% ipython --no-banner

In [1]: import numpy as np

In [2]: from numpy import linalg as LA

In [3]: np.set_printoptions(precision=2, suppress=True, linewidth=120, legacy="1.25")

In [4]: J = np.load("case0.npy")

In [5]: J
Out[5]: 
array([[-19.22,   8.09,   3.85],
       [ -0.33,   1.01,   1.11],
       [  6.21,  -3.21,  -3.5 ],
       [-14.37,  21.83,  18.7 ],
       [-11.27,  17.53,  14.4 ],
       [  0.36,  -1.95,   0.36],
       [ -2.09,   7.74,   6.16],
       [ 12.17,  -3.8 ,  -2.61],
       [ -0.46,  -0.62,   0.61],
       [-10.83,   2.14,   2.34],
       [ -2.54,   6.84,   3.36]])

In [6]: A2 = J / np.sqrt((J ** 2).mean(axis=1, keepdims=True))

In [7]: LA.norm(A2, axis=1)
Out[7]: array([1.73, 1.73, 1.73, 1.73, 1.73, 1.73, 1.73, 1.73, 1.73, 1.73, 1.73])

In [8]: cen = J - J.mean(axis=1)
ValueError: operands could not be broadcast together with shapes (11,3) (11,) 


In [9]: cen = J - J.mean(axis=0)

In [10]: left, sig, vt = LA.svd(cen, full_matrices=False)

In [11]: np.abs(left[:, 0]).argmax()
Out[11]: 3

In [12]: np.round(cen.mean(axis=0), 2) + 0
Out[12]: array([0., 0., 0.])

In [13]: np.abs(vt[-1])
Out[13]: array([0.06, 0.66, 0.75])

In [14]: sig ** 2 / (sig ** 2).sum()
Out[14]: array([0.86, 0.13, 0.01])

In [15]: cen = (J - J.mean(axis=0)) / J.std(axis=0)

In [16]: np.argwhere(np.abs(cen) > 2)
Out[16]: 
array([[3, 1],
       [3, 2]])

In [17]: c = LA.lstsq(np.delete(cen, 0, axis=1), cen[:, 0])[0]

In [18]: np.abs(c).argmax()
Out[18]: 0

In [19]: c
Out[19]: array([-1.61,  0.89])
